In [1]: import numpy as np

In [2]: np.set_printoptions(precision=3, suppress=True, linewidth=120, sign=" ")

In [3]: tidy = lambda a: np.round(a, 3) + 0

In [4]: E = np.load("test2.npy")

In [5]: E
Out[5]: 
array([[ 1,  0,  0,  0,  0],
       [ 0,  2,  0,  0,  0],
       [ 0,  0,  0,  0,  0],
       [ 0,  0,  2,  1,  2],
       [ 0,  0,  1,  1,  0]])

In [6]: # splits into 3 blocks

In [7]: left, sv, vt = np.linalg.svd(E)

In [8]: vecs = vt[:(sv > 1e-8).sum()]

In [9]: rng = np.random.default_rng(81420)

In [10]: x0 = E[4] + -3 * E[2] + rng.integers(2) * np.eye(5)[0]

In [11]: x0
Out[11]: array([ 0.,  0.,  1.,  1.,  0.])

In [12]: tidy(np.diag(vecs.T @ vecs))
Out[12]: array([ 1.   ,  1.   ,  0.556,  0.556,  0.889])

In [13]: tidy(vecs.T @ vecs)
Out[13]: 
array([[ 1.   ,  0.   ,  0.   ,  0.   ,  0.   ],
       [ 0.   ,  1.   ,  0.   ,  0.   ,  0.   ],
       [ 0.   ,  0.   ,  0.556,  0.444,  0.222],
       [ 0.   ,  0.   ,  0.444,  0.556, -0.222],
       [ 0.   ,  0.   ,  0.222, -0.222,  0.889]])

In [14]: Y = E[0, 0] * E[1:] - np.outer(E[1:, 0], E[0])

In [15]: Y
Out[15]: 
array([[ 0,  2,  0,  0,  0],
       [ 0,  0,  0,  0,  0],
       [ 0,  0,  2,  1,  2],
       [ 0,  0,  1,  1,  0]])

In [16]: np.flatnonzero(~Y.round(6).any(axis=1))
Out[16]: array([ 1])

In [17]: E[:, 0] / E[0, 0]
Out[17]: array([ 1.,  0.,  0.,  0.,  0.])

In [18]: np.linalg.matrix_rank(Y), np.linalg.matrix_rank(E)
Out[18]: (np.int64(3), np.int64(4))

In [19]: left, sv, vt = np.linalg.svd(E, full_matrices=False)

In [20]: tidy(left.T @ E @ vt.T)
Out[20]: 
array([[ 3.18 ,  0.   ,  0.   ,  0.   ,  0.   ],
       [ 0.   ,  2.   ,  0.   ,  0.   ,  0.   ],
       [ 0.   ,  0.   ,  1.   ,  0.   ,  0.   ],
       [ 0.   ,  0.   ,  0.   ,  0.944,  0.   ],
       [ 0.   ,  0.   ,  0.   ,  0.   ,  0.   ]])

In [21]: tidy(np.cumsum(sv ** 2) / np.sum(sv ** 2))
Out[21]: array([ 0.632,  0.882,  0.944,  1.   ,  1.   ])

In [22]: tidy(vt @ vt.T)
Out[22]: 
array([[ 1.,  0.,  0.,  0.,  0.],
       [ 0.,  1.,  0.,  0.,  0.],
       [ 0.,  0.,  1.,  0.,  0.],
       [ 0.,  0.,  0.,  1.,  0.],
       [ 0.,  0.,  0.,  0.,  1.]])

In [23]: (sv > 1e-8).sum()
Out[23]: np.int64(4)

In [24]: tidy(sv / sv[0])
Out[24]: array([ 1.   ,  0.629,  0.315,  0.297,  0.   ])

In [25]: tidy(np.abs(vt[0]))
Out[25]: array([ 0.   ,  0.   ,  0.699,  0.404,  0.59 ])

In [26]: tidy(left.T @ left)
Out[26]: 
array([[ 1.,  0.,  0.,  0.,  0.],
       [ 0.,  1.,  0.,  0.,  0.],
       [ 0.,  0.,  1.,  0.,  0.],
       [ 0.,  0.,  0.,  1.,  0.],
       [ 0.,  0.,  0.,  0.,  1.]])

In [27]: left.shape, sv.shape, vt.shape
Out[27]: ((5, 5), (5,), (5, 5))

In [28]: left, sv, vt = np.linalg.svd(E)

In [29]: np.argmax(sv[:-1] / (sv[1:] + 1e-6)) + 1
Out[29]: np.int64(4)

In [30]: Y = left[:, :4] @ np.diag(sv[:4]) @ vt[:4]

In [31]: np.linalg.matrix_rank(E, rtol=0.05)
Out[31]: np.int64(4)

In [32]: tidy(np.abs(E - Y).max())
Out[32]: np.float64(0.0)

In [33]: tidy(np.linalg.norm(E - Y) / np.linalg.norm(E))
Out[33]: np.float64(0.0)

In [34]: tidy(Y)
Out[34]: 
array([[ 1.,  0.,  0.,  0.,  0.],
       [ 0.,  2.,  0.,  0.,  0.],
       [ 0.,  0.,  0.,  0.,  0.],
       [ 0.,  0.,  2.,  1.,  2.],
       [ 0.,  0.,  1.,  1.,  0.]])

In [35]: arr = np.load("data.npy")

In [36]: arr
Out[36]: 
array([[ 0,  1,  1,  1,  0],
       [ 1,  0,  1,  1,  0],
       [ 1,  1,  0,  0,  1],
       [ 1,  1,  0,  0,  0],
       [ 0,  0,  1,  0,  0]])

In [37]: # symmetric, so the eigenvalues are real

In [38]: arr.sum(axis=0)
Out[38]: array([ 3,  3,  3,  2,  1])

In [39]: np.argwhere(np.triu(arr))
Out[39]: 
array([[ 0,  1],
       [ 0,  2],
       [ 0,  3],
       [ 1,  2],
       [ 1,  3],
       [ 2,  4]])

In [40]: low = np.diag(arr.sum(axis=1)) - arr

In [41]: (np.linalg.eigvalsh(low) < 1e-8).sum()
Out[41]: np.int64(1)

In [42]: [round(float(np.linalg.det(arr[:i, :i])), 2) + 0 for i in range(1, 6)]
Out[42]: [0.0, -1.0, 2.0, 0.0, -2.0]

In [43]: np.all(np.linalg.eigvalsh(arr) > 0)
Out[43]: np.False_

In [44]: u = np.array([4, -5, -3, 4, -1])

In [45]: Y = arr + np.outer(u, np.eye(5)[1])

In [46]: np.linalg.matrix_rank(Y - arr)
Out[46]: np.int64(1)

In [47]: Y
Out[47]: 
array([[ 0.,  5.,  1.,  1.,  0.],
       [ 1., -5.,  1.,  1.,  0.],
       [ 1., -2.,  0.,  0.,  1.],
       [ 1.,  5.,  0.,  0.,  0.],
       [ 0., -1.,  1.,  0.,  0.]])

In [48]: tidy(np.linalg.det(Y) / np.linalg.det(arr)), tidy(1 + np.linalg.solve(arr, u)[1])
Out[48]: (np.float64(7.5), np.float64(7.5))

In [49]: np.linalg.matrix_rank(np.linalg.inv(Y) - np.linalg.inv(arr), tol=1e-8)
Out[49]: np.int64(1)

In [50]: (Y - Y.T) / 2
Out[50]: 
array([[ 0. ,  2. ,  0. ,  0. ,  0. ],
       [-2. ,  0. ,  1.5, -2. ,  0.5],
       [ 0. , -1.5,  0. ,  0. ,  0. ],
       [ 0. ,  2. ,  0. ,  0. ,  0. ],
       [ 0. , -0.5,  0. ,  0. ,  0. ]])

In [51]: np.allclose(Y, Y.T)
Out[51]: False

In [52]: np.trace(Y)
Out[52]: np.float64(-5.0)

In [53]: np.allclose(Y @ Y.T, Y.T @ Y)
Out[53]: False

In [54]: w, vecs = np.linalg.eig(arr)

In [55]: tidy(np.prod(w))
Out[55]: np.float64(-2.0)

In [56]: tidy(np.sort(np.linalg.eigvals(arr @ arr)))
Out[56]: array([ 0.347,  0.524,  1.   ,  3.153,  6.976])

In [57]: data = np.load("run1.npy")

In [58]: data
Out[58]: 
array([[ -4.964,   9.437,  13.333,  13.232,  -7.166,  18.846],
       [ 25.933, -13.862,  -7.116,  -9.91 ,  -1.209,   0.577],
       [ -3.541,   9.403,  13.213,  10.878,  -5.551,  18.568],
       [ 26.134, -14.307,  -6.301, -10.816,   0.418,  -3.518],
       [ -2.03 ,  10.607,  12.883,  13.05 ,  -6.601,  17.056],
       [ 24.125, -13.722,  -5.961,  -9.005,  -1.527,  -3.348],
       [ 24.8  , -14.185,  -7.558,  -9.477,   1.322,  -2.685],
       [ 23.428, -14.697,  -5.054, -10.741,  -0.488,  -1.356],
       [ -3.692,  -0.305,  23.331,   4.494,  -1.928, -19.964],
       [ 22.76 , -13.414,  -5.721,  -9.223,  -1.049,  -0.064],
       [ 23.56 , -12.993,  -6.53 , -11.547,   0.39 ,  -1.779],
       [ -4.064,   9.199,  14.832,  12.187,  -5.727,  18.505],
       [ -2.682,  -0.853,  22.401,   3.397,  -1.353, -19.421],
       [ -4.506,  -0.135,  23.177,   4.212,  -1.129, -22.629],
       [ -4.729,  -0.828,  23.966,   3.906,  -0.127, -19.469],
       [ -1.874,  -2.279,  26.124,   3.518,  -1.058, -18.5  ],
       [ -4.784,  -1.164,  22.948,   3.418,  -1.039, -19.664]])

In [59]: z = rng.permutation(5)

In [60]: z
Out[60]: array([ 1,  0,  2,  3,  4])

In [61]: Y = arr[z][:, z]

In [62]: tidy(np.linalg.det(Y)), tidy(np.linalg.det(arr[z]))
Out[62]: (np.float64(-2.0), np.float64(2.0))

In [63]: Y
Out[63]: 
array([[ 0,  1,  1,  1,  0],
       [ 1,  0,  1,  1,  0],
       [ 1,  1,  0,  0,  1],
       [ 1,  1,  0,  0,  0],
       [ 0,  0,  1,  0,  0]])

In [64]: np.diag(Y)
Out[64]: array([ 0,  0,  0,  0,  0])

In [65]: tidy(np.sort(np.abs(np.linalg.eigvals(Y))))
Out[65]: array([ 0.589,  0.724,  1.   ,  1.776,  2.641])

In [66]: np.trace(Y)
Out[66]: np.int64(0)

In [67]: W2 = data[[6, 5]].astype(float)

In [68]: for _ in range(5):
    ...:     z = np.linalg.norm(data[:, None] - W2, axis=-1).argmin(axis=1)
    ...:     W2 = np.array([data[z == j].mean(axis=0) for j in range(2)])
    ...: 

In [69]: z
Out[69]: array([ 1,  0,  1,  0,  1,  0,  0,  0,  1,  0,  0,  1,  1,  1,  1,  1,  1])

In [70]: tidy(W2)
Out[70]: 
array([[ 24.391, -13.883,  -6.32 , -10.103,  -0.306,  -1.739],
       [ -3.687,   3.308,  19.621,   7.229,  -3.168,  -4.667]])

In [71]: z = data[:, 4] > np.median(data[:, 4])

In [72]: u = data[z].mean(axis=0) - data[~z].mean(axis=0)

In [73]: z.astype(int)
Out[73]: array([ 0,  0,  0,  1,  0,  0,  1,  1,  0,  1,  1,  0,  0,  0,  1,  1,  1])

In [74]: Ac = (data - data.mean(axis=0)) / data.std(axis=0)

In [75]: tidy(Ac.std(axis=0))
Out[75]: array([ 1.,  1.,  1.,  1.,  1.,  1.])

In [76]: np.argwhere(np.abs(Ac) > 2)
Out[76]: array([[ 0,  4]])

In [77]: b = np.linalg.lstsq(np.delete(Ac, 4, axis=1), Ac[:, 4])[0]

In [78]: tidy(b)
Out[78]: array([-0.285,  0.359,  0.152, -1.451, -0.379])

In [79]: np.abs(b).argmax()
Out[79]: np.int64(3)

In [80]: J = np.load("out1.npy")

In [81]: J
Out[81]: 
array([[  5,   6,   7,   8,   9],
       [ 10,  11,  12,  13,  14],
       [ 15,  16,  17,  18,  19],
       [ 20,  21,  22,  23,  24],
       [ 25,  26,  27,  28,  29],
       [ 30,  31,  32,  33,  34],
       [ 35,  36,  37,  38,  39]])

In [82]: x0 = np.array([4, 1, 3, -5, -4])

In [83]: h = np.maximum(J @ x0, 0)

In [84]: np.tanh(J @ x0)
Out[84]: array([-1., -1., -1., -1., -1., -1., -1.])

In [85]: np.maximum(J @ x0, 0) - np.maximum(-J @ x0, 0)
Out[85]: array([-29, -34, -39, -44, -49, -54, -59])

In [86]: np.maximum(J @ (3 * x0), 0)
Out[86]: array([ 0,  0,  0,  0,  0,  0,  0])

In [87]: np.flatnonzero(h > 1e-9)
Out[87]: array([], dtype=int64)

In [88]: h
Out[88]: array([ 0,  0,  0,  0,  0,  0,  0])

In [89]: r = np.linalg.matrix_rank(J)

In [90]: r
Out[90]: np.int64(2)

In [91]: ns = np.linalg.svd(J)[2][r:].T

In [92]: [int(np.linalg.matrix_rank(J[:i])) for i in range(1, len(J) + 1)]
Out[92]: [1, 2, 2, 2, 2, 2, 2]

In [93]: [int(np.linalg.matrix_rank(J[:, :j + 1])) for j in range(5)]
Out[93]: [1, 2, 2, 2, 2]

In [94]: ns.shape
Out[94]: (5, 3)

In [95]: left, sv, vt = np.linalg.svd(J)

In [96]: tidy(sv)
Out[96]: array([ 143.171,    3.457,    0.   ,    0.   ,    0.   ])

In [97]: Y = left[:, :2] @ np.diag(sv[:2]) @ vt[:2]

In [98]: tidy(Y)
Out[98]: 
array([[  5.,   6.,   7.,   8.,   9.],
       [ 10.,  11.,  12.,  13.,  14.],
       [ 15.,  16.,  17.,  18.,  19.],
       [ 20.,  21.,  22.,  23.,  24.],
       [ 25.,  26.,  27.,  28.,  29.],
       [ 30.,  31.,  32.,  33.,  34.],
       [ 35.,  36.,  37.,  38.,  39.]])

In [99]: tidy(np.abs(J - Y).max())
Out[99]: np.float64(0.0)

In [100]: np.linalg.matrix_rank(Y)
Out[100]: np.int64(2)

In [101]: tidy(np.linalg.norm(J - Y, 2)), tidy(sv[2])
Out[101]: (np.float64(0.0), np.float64(0.0))

In [102]: cov = J.T @ J

In [103]: cov
Out[103]: 
array([[ 3500,  3640,  3780,  3920,  4060],
       [ 3640,  3787,  3934,  4081,  4228],
       [ 3780,  3934,  4088,  4242,  4396],
       [ 3920,  4081,  4242,  4403,  4564],
       [ 4060,  4228,  4396,  4564,  4732]])

In [104]: np.linalg.matrix_rank(cov)
Out[104]: np.int64(2)

In [105]: tidy(np.linalg.svd(J, compute_uv=False) ** 2)
Out[105]: array([ 20498.048,     11.952,      0.   ,      0.   ,      0.   ])

In [106]: tidy(np.linalg.eigvalsh(cov)[::-1])
Out[106]: array([ 20498.048,     11.952,      0.   ,      0.   ,      0.   ])

In [107]: np.allclose(cov, cov.T)
Out[107]: True

In [108]: np.diag(cov)
Out[108]: array([ 3500,  3787,  4088,  4403,  4732])

In [109]: (J @ J.T).shape
Out[109]: (7, 7)

In [110]: np.argsort(-np.linalg.norm(J, axis=0).round(6), kind="stable")[:3]
Out[110]: array([ 4,  3,  2])

In [111]: W2 = np.array([[0.4, 1.2, -1.4, 0.4], [0.0, -0.7, 0.1, -2.8], [0.4, 0.9, 0.0, 0.2]])

In [112]: feats = np.array([[3, 4, 4],
     ...:     [4, 5, 2],
     ...:     [5, 2, 2],
     ...:     [3, 3, 4],
     ...:     [4, 1, 5],
     ...:     [1, 5, 2],
     ...:     [0, 1, 3],
     ...:     [1, 2, 3],
     ...:     [3, 3, 0],
     ...:     [2, 3, 2],
     ...:     [0, 5, 1],
     ...:     [5, 1, 1],
     ...:     [3, 5, 5],
     ...:     [4, 5, 0],
     ...:     [3, 2, 0],
     ...:     [0, 3, 4],
     ...:     [2, 5, 2],
     ...:     [3, 1, 3],
     ...:     [2, 2, 4],
     ...:     [2, 5, 2],
     ...:     [2, 4, 1],
     ...:     [0, 5, 1],
     ...:     [5, 3, 0],
     ...:     [5, 1, 3],
     ...:     [5, 0, 4],
     ...:     [3, 1, 3],
     ...:     [4, 2, 4],
     ...:     [4, 2, 2],
     ...:     [0, 0, 4],
     ...:     [5, 4, 1],
     ...:     [2, 2, 5],
     ...:     [5, 2, 2]]) @ W2 + 0.1 * rng.normal(size=(32, 4))

In [113]: tidy(feats)
Out[113]: 
array([[  2.862,   4.481,  -3.699,  -9.06 ],
       [  2.414,   3.099,  -5.029, -12.025],
       [  2.754,   6.344,  -6.926,  -3.151],
       [  2.968,   5.115,  -3.837,  -6.182],
       [  3.555,   8.502,  -5.363,  -0.291],
       [  1.063,  -0.509,  -1.004, -13.309],
       [  1.081,   2.06 ,   0.045,  -2.152],
       [  1.884,   2.321,  -1.255,  -4.472],
       [  1.143,   1.37 ,  -4.097,  -7.363],
       [  1.487,   1.998,  -2.576,  -7.246],
       [  0.24 ,  -2.712,   0.457, -13.707],
       [  2.345,   6.22 ,  -6.919,  -0.756],
       [  3.319,   4.439,  -3.748, -11.941],
       [  1.612,   1.27 ,  -5.084, -12.307],
       [  1.392,   2.236,  -3.843,  -4.542],
       [  1.505,   1.515,   0.063,  -7.459],
       [  1.641,   0.764,  -2.271, -12.766],
       [  2.457,   5.668,  -4.192,  -0.952],
       [  2.252,   4.479,  -2.579,  -3.895],
       [  1.381,   0.793,  -2.454, -12.833],
       [  1.36 ,   0.311,  -2.381, -10.3  ],
       [  0.44 ,  -2.437,   0.334, -13.892],
       [  1.993,   3.95 ,  -6.554,  -6.423],
       [  3.21 ,   8.059,  -6.803,  -0.17 ],
       [  3.554,   9.56 ,  -6.995,   2.709],
       [  2.308,   5.679,  -4.189,  -1.054],
       [  3.179,   7.122,  -5.248,  -3.336],
       [  2.401,   5.148,  -5.298,  -3.595],
       [  1.711,   3.676,   0.018,   1.118],
       [  2.394,   4.019,  -6.528,  -9.148],
       [  2.903,   5.455,  -2.486,  -3.83 ],
       [  2.664,   6.362,  -6.831,  -3.042]])

In [114]: W2 = feats[[31, 22]].astype(float)

In [115]: for _ in range(5):
     ...:     z = np.linalg.norm(feats[:, None] - W2, axis=-1).argmin(axis=1)
     ...:     W2 = np.array([feats[z == j].mean(axis=0) for j in range(2)])
     ...: 

In [116]: z
Out[116]: 
array([ 1,  1,  0,  0,  0,  1,  0,  0,  1,  1,  1,  0,  1,  1,  0,  1,  1,  0,  0,  1,  1,  1,  0,  0,  0,  0,  0,  0,
        0,  1,  0,  0])

In [117]: tidy(W2[1] - W2[0])
Out[117]: array([-0.846, -4.128,  1.688, -8.509])

In [118]: np.abs(W2[1] - W2[0]).argmax()
Out[118]: np.int64(3)

In [119]: tidy(W2)
Out[119]: 
array([[  2.478,   5.442,  -4.403,  -2.445],
       [  1.633,   1.314,  -2.716, -10.954]])
